In [1]: import numpy as np

In [2]: import numpy.linalg as la

In [3]: np.set_printoptions(precision=1, suppress=True, linewidth=100)

In [4]: W0 = np.loadtxt("m.csv", delimiter=",")

In [5]: W0
Out[5]: 
array([[0., 0., 0., 1., 1., 0., 0., 0., 0., 0.],
       [0., 0., 1., 0., 0., 1., 1., 1., 0., 1.],
       [0., 1., 0., 0., 0., 1., 1., 1., 0., 1.],
       [1., 0., 0., 0., 1., 0., 0., 0., 1., 0.],
       [1., 0., 0., 1., 0., 0., 0., 0., 1., 0.],
       [0., 1., 1., 0., 0., 0., 1., 1., 0., 1.],
       [0., 1., 1., 0., 0., 1., 0., 1., 0., 1.],
       [0., 1., 1., 0., 0., 1., 1., 0., 0., 1.],
       [0., 0., 0., 1., 1., 0., 0., 0., 0., 0.],
       [0., 1., 1., 0., 0., 1., 1., 1., 0., 0.]])

In [6]: # columns 0 and 8 are equal

In [7]: (W0 != 0).astype(int)
Out[7]: 
array([[0, 0, 0, 1, 1, 0, 0, 0, 0, 0],
       [0, 0, 1, 0, 0, 1, 1, 1, 0, 1],
       [0, 1, 0, 0, 0, 1, 1, 1, 0, 1],
       [1, 0, 0, 0, 1, 0, 0, 0, 1, 0],
       [1, 0, 0, 1, 0, 0, 0, 0, 1, 0],
       [0, 1, 1, 0, 0, 0, 1, 1, 0, 1],
       [0, 1, 1, 0, 0, 1, 0, 1, 0, 1],
       [0, 1, 1, 0, 0, 1, 1, 0, 0, 1],
       [0, 0, 0, 1, 1, 0, 0, 0, 0, 0],
       [0, 1, 1, 0, 0, 1, 1, 1, 0, 0]])

In [8]: round(float(la.det(W0)), 1)
Out[8]: 0.0

In [9]: np.round(np.sort(la.eigvals(W0).real), 1) + 0
Out[9]: array([-1.6, -1. , -1. , -1. , -1. , -1. , -1. ,  0. ,  2.6,  5. ])

In [10]: M = np.loadtxt("test10.csv", delimiter=",")

In [11]: M
Out[11]: 
array([[ 1.,  0.,  5., -5.,  8., -3.,  0.,  1.,  0.,  9.,  0.,  0.,  4.,  0.],
       [ 0.,  6.,  0.,  0.,  0.,  0., -5.,  0.,  5.,  0.,  1., -9.,  0., -9.],
       [ 0.,  0., -3.,  0.,  4.,  1.,  0., -5.,  0., -5.,  0.,  0., -1.,  0.],
       [ 6.,  0.,  9.,  3.,  7., -3.,  0., -8.,  0., -4.,  0.,  0.,  3.,  0.],
       [ 7.,  0., -4.,  3.,  8., -4.,  0., -8.,  0.,  4.,  0.,  0.,  2.,  0.],
       [ 8.,  0., -1.,  4.,  9., -9.,  0.,  5.,  0.,  4.,  0.,  0., -2.,  0.],
       [ 0., -4.,  0.,  0.,  0.,  0., -2.,  0., -2.,  0., -1.,  6.,  0.,  8.],
       [-4.,  0.,  3., -1., -2.,  0.,  0.,  6.,  0.,  9.,  0.,  0.,  7.,  0.],
       [ 0., -5.,  0.,  0.,  0.,  0.,  2.,  0., -7.,  0., -1.,  9.,  0.,  0.],
       [-1.,  0., -3., -9., -9.,  1.,  0.,  9.,  0., -8.,  0.,  0.,  7.,  0.],
       [ 0.,  1.,  0.,  0.,  0.,  0., -1.,  0., -9.,  0., -9.,  7.,  0.,  7.],
       [ 0.,  8.,  0.,  0.,  0.,  0.,  5.,  0., -6.,  0., -5., -1.,  0.,  2.],
       [-4.,  0., -3.,  9.,  4.,  8.,  0., -4.,  0., -5.,  0.,  0.,  6.,  0.],
       [ 0., -1.,  0.,  0.,  0.,  0.,  8.,  0., -7.,  0.,  2., -9.,  0.,  1.]])

In [12]: Q, vecs = la.qr(M[:, :11])[0], la.qr(M[:, 11:])[0]

In [13]: s = la.svd(Q.T @ vecs, compute_uv=False)

In [14]: (s > 0.9).sum()
Out[14]: np.int64(1)

In [15]: s
Out[15]: array([1. , 0.8, 0.5])

In [16]: np.degrees(np.arccos(s.clip(0, 1)))
Out[16]: array([16.4, 38.1, 57.6])

In [17]: np.round(la.norm(Q @ Q.T - vecs @ vecs.T, 2), 1)
Out[17]: np.float64(1.0)

In [18]: M2 = np.array([[3, -1, -3, 0, 0, 3, -3, 2, -1, -2],
    ...:     [1, 2, 2, 2, 2, 2, -1, 0, 3, 0],
    ...:     [2, -3, 2, -3, 3, 2, 0, 3, 0, 2],
    ...:     [-1, 0, -2, -2, 0, 1, 0, -3, 2, -1],
    ...:     [3, 0, 2, 0, 0, -2, 2, -3, 1, 1],
    ...:     [-1, -2, -3, -2, -2, 1, 3, 2, 3, -1],
    ...:     [-1, -1, 3, 1, 2, -3, -3, -2, 1, 3],
    ...:     [3, 0, -1, -3, -2, 2, -3, -1, -1, -2],
    ...:     [-1, -1, 2, 0, 2, 0, 3, -2, -2, -1],
    ...:     [-3, -1, 1, 1, 2, -1, 0, 2, 2, -2]])

In [19]: K = np.tril(M2)

In [20]: K
Out[20]: 
array([[ 3,  0,  0,  0,  0,  0,  0,  0,  0,  0],
       [ 1,  2,  0,  0,  0,  0,  0,  0,  0,  0],
       [ 2, -3,  2,  0,  0,  0,  0,  0,  0,  0],
       [-1,  0, -2, -2,  0,  0,  0,  0,  0,  0],
       [ 3,  0,  2,  0,  0,  0,  0,  0,  0,  0],
       [-1, -2, -3, -2, -2,  1,  0,  0,  0,  0],
       [-1, -1,  3,  1,  2, -3, -3,  0,  0,  0],
       [ 3,  0, -1, -3, -2,  2, -3, -1,  0,  0],
       [-1, -1,  2,  0,  2,  0,  3, -2, -2,  0],
       [-3, -1,  1,  1,  2, -1,  0,  2,  2, -2]])

In [21]: M2 = np.array([[2, 0, 0],
    ...:     [0, 2, 2],
    ...:     [1, 1, 1],
    ...:     [1, 0, 2],
    ...:     [0, 2, 1],
    ...:     [0, 0, 1],
    ...:     [2, 1, 1],
    ...:     [0, 0, 1],
    ...:     [1, 1, 1],
    ...:     [1, 1, 0]])

In [22]: np.einsum("ij->j", K)
Out[22]: array([ 5, -6,  4, -5,  2, -1, -3, -1,  0, -2])

In [23]: la.matrix_rank(K @ M2)
Out[23]: np.int64(3)

In [24]: round(float(la.det(K)), 1)
Out[24]: 0.0

In [25]: np.trace(K)
Out[25]: np.int64(-2)

In [26]: K @ K
Out[26]: 
array([[  9,   0,   0,   0,   0,   0,   0,   0,   0,   0],
       [  5,   4,   0,   0,   0,   0,   0,   0,   0,   0],
       [  7, -12,   4,   0,   0,   0,   0,   0,   0,   0],
       [ -5,   6,   0,   4,   0,   0,   0,   0,   0,   0],
       [ 13,  -6,   4,   0,   0,   0,   0,   0,   0,   0],
       [-16,   3,  -9,   2,  -2,   1,   0,   0,   0,   0],
       [ 13,  -2,   8,   1,   0,   6,   9,   0,   0,   0],
       [  2,   2, -14,   2,  -8,   9,  12,   1,   0,   0],
       [ -1,  -9,  15,   9,   6, -13,  -9,   6,   4,   0],
       [  8,  -3,   7,  -8,  -2,   5,   0, -10,  -8,   4]])

In [27]: np.sort(np.abs(la.eigvals(K)))
Out[27]: array([0., 1., 1., 2., 2., 2., 2., 2., 3., 3.])

In [28]: np.allclose(K, K.T)
Out[28]: False

In [29]: la.matrix_power(K, 2)
Out[29]: 
array([[  9,   0,   0,   0,   0,   0,   0,   0,   0,   0],
       [  5,   4,   0,   0,   0,   0,   0,   0,   0,   0],
       [  7, -12,   4,   0,   0,   0,   0,   0,   0,   0],
       [ -5,   6,   0,   4,   0,   0,   0,   0,   0,   0],
       [ 13,  -6,   4,   0,   0,   0,   0,   0,   0,   0],
       [-16,   3,  -9,   2,  -2,   1,   0,   0,   0,   0],
       [ 13,  -2,   8,   1,   0,   6,   9,   0,   0,   0],
       [  2,   2, -14,   2,  -8,   9,  12,   1,   0,   0],
       [ -1,  -9,  15,   9,   6, -13,  -9,   6,   4,   0],
       [  8,  -3,   7,  -8,  -2,   5,   0, -10,  -8,   4]])

In [30]: (K + K.T) / 2
Out[30]: 
array([[ 3. ,  0.5,  1. , -0.5,  1.5, -0.5, -0.5,  1.5, -0.5, -1.5],
       [ 0.5,  2. , -1.5,  0. ,  0. , -1. , -0.5,  0. , -0.5, -0.5],
       [ 1. , -1.5,  2. , -1. ,  1. , -1.5,  1.5, -0.5,  1. ,  0.5],
       [-0.5,  0. , -1. , -2. ,  0. , -1. ,  0.5, -1.5,  0. ,  0.5],
       [ 1.5,  0. ,  1. ,  0. ,  0. , -1. ,  1. , -1. ,  1. ,  1. ],
       [-0.5, -1. , -1.5, -1. , -1. ,  1. , -1.5,  1. ,  0. , -0.5],
       [-0.5, -0.5,  1.5,  0.5,  1. , -1.5, -3. , -1.5,  1.5,  0. ],
       [ 1.5,  0. , -0.5, -1.5, -1. ,  1. , -1.5, -1. , -1. ,  1. ],
       [-0.5, -0.5,  1. ,  0. ,  1. ,  0. ,  1.5, -1. , -2. ,  1. ],
       [-1.5, -0.5,  0.5,  0.5,  1. , -0.5,  0. ,  1. ,  1. , -2. ]])

In [31]: f = np.array([4, 2, 7, -3, 2, -4, 9, -6, 0, -7, -6, -8, 2, -3])

In [32]: A = f[np.abs(np.subtract.outer(np.arange(14), np.arange(14)))]

In [33]: A
Out[33]: 
array([[ 4,  2,  7, -3,  2, -4,  9, -6,  0, -7, -6, -8,  2, -3],
       [ 2,  4,  2,  7, -3,  2, -4,  9, -6,  0, -7, -6, -8,  2],
       [ 7,  2,  4,  2,  7, -3,  2, -4,  9, -6,  0, -7, -6, -8],
       [-3,  7,  2,  4,  2,  7, -3,  2, -4,  9, -6,  0, -7, -6],
       [ 2, -3,  7,  2,  4,  2,  7, -3,  2, -4,  9, -6,  0, -7],
       [-4,  2, -3,  7,  2,  4,  2,  7, -3,  2, -4,  9, -6,  0],
       [ 9, -4,  2, -3,  7,  2,  4,  2,  7, -3,  2, -4,  9, -6],
       [-6,  9, -4,  2, -3,  7,  2,  4,  2,  7, -3,  2, -4,  9],
       [ 0, -6,  9, -4,  2, -3,  7,  2,  4,  2,  7, -3,  2, -4],
       [-7,  0, -6,  9, -4,  2, -3,  7,  2,  4,  2,  7, -3,  2],
       [-6, -7,  0, -6,  9, -4,  2, -3,  7,  2,  4,  2,  7, -3],
       [-8, -6, -7,  0, -6,  9, -4,  2, -3,  7,  2,  4,  2,  7],
       [ 2, -8, -6, -7,  0, -6,  9, -4,  2, -3,  7,  2,  4,  2],
       [-3,  2, -8, -6, -7,  0, -6,  9, -4,  2, -3,  7,  2,  4]])

In [34]: # symmetric

In [35]: rng = np.random.default_rng(38)

In [36]: lab = rng.permutation(14)

In [37]: M2 = A[:, lab] * rng.choice([-1, 1], 14)

In [38]: M2
Out[38]: 
array([[-6, -4,  2,  3,  9,  0,  6,  4,  7,  2, -8, -3, -2,  7],
       [-7, -2,  4, -2, -4,  6, -9, -2,  2, -8, -6,  7,  3,  0],
       [ 0, -7,  2,  8,  2, -9,  4,  3,  4, -6, -7,  2, -7,  6],
       [-6,  3,  7,  6, -3,  4, -2, -7,  2, -7,  0,  4, -2, -9],
       [ 9, -2, -3,  7,  7, -2,  3, -2,  7,  0, -6,  2, -4,  4],
       [-4,  4,  2,  0,  2,  3, -7, -4, -3, -6,  9,  7, -2, -2],
       [ 2, -9, -4,  6,  4, -7, -2, -2,  2,  9, -4, -3, -7,  3],
       [-3,  6,  9, -9,  2, -2, -4, -7, -4, -4,  2,  2,  3, -7],
       [ 7,  0, -6,  4,  7, -4, -2,  3,  9,  2, -3, -4, -2, -2],
       [ 2,  7,  0, -2, -3, -2, -7, -2, -6, -3,  7,  9,  4, -4],
       [ 4,  6, -7,  3,  2, -7,  3,  4,  0,  7,  2, -6, -9, -2],
       [ 2,  8, -6, -7, -4,  3, -2, -9, -7,  2,  4,  0,  6, -7],
       [ 7, -2, -8, -2,  9, -2,  4,  6, -6,  4,  2, -7,  0,  3],
       [-3,  3,  2, -4, -6,  4, -9,  0, -8,  2,  7, -6,  7, -2]])

In [39]: left, _, Vh = la.svd(A.T @ M2)

In [40]: lab
Out[40]: array([10,  0,  1, 13,  6,  8,  7,  5,  2, 12, 11,  3,  4,  9])
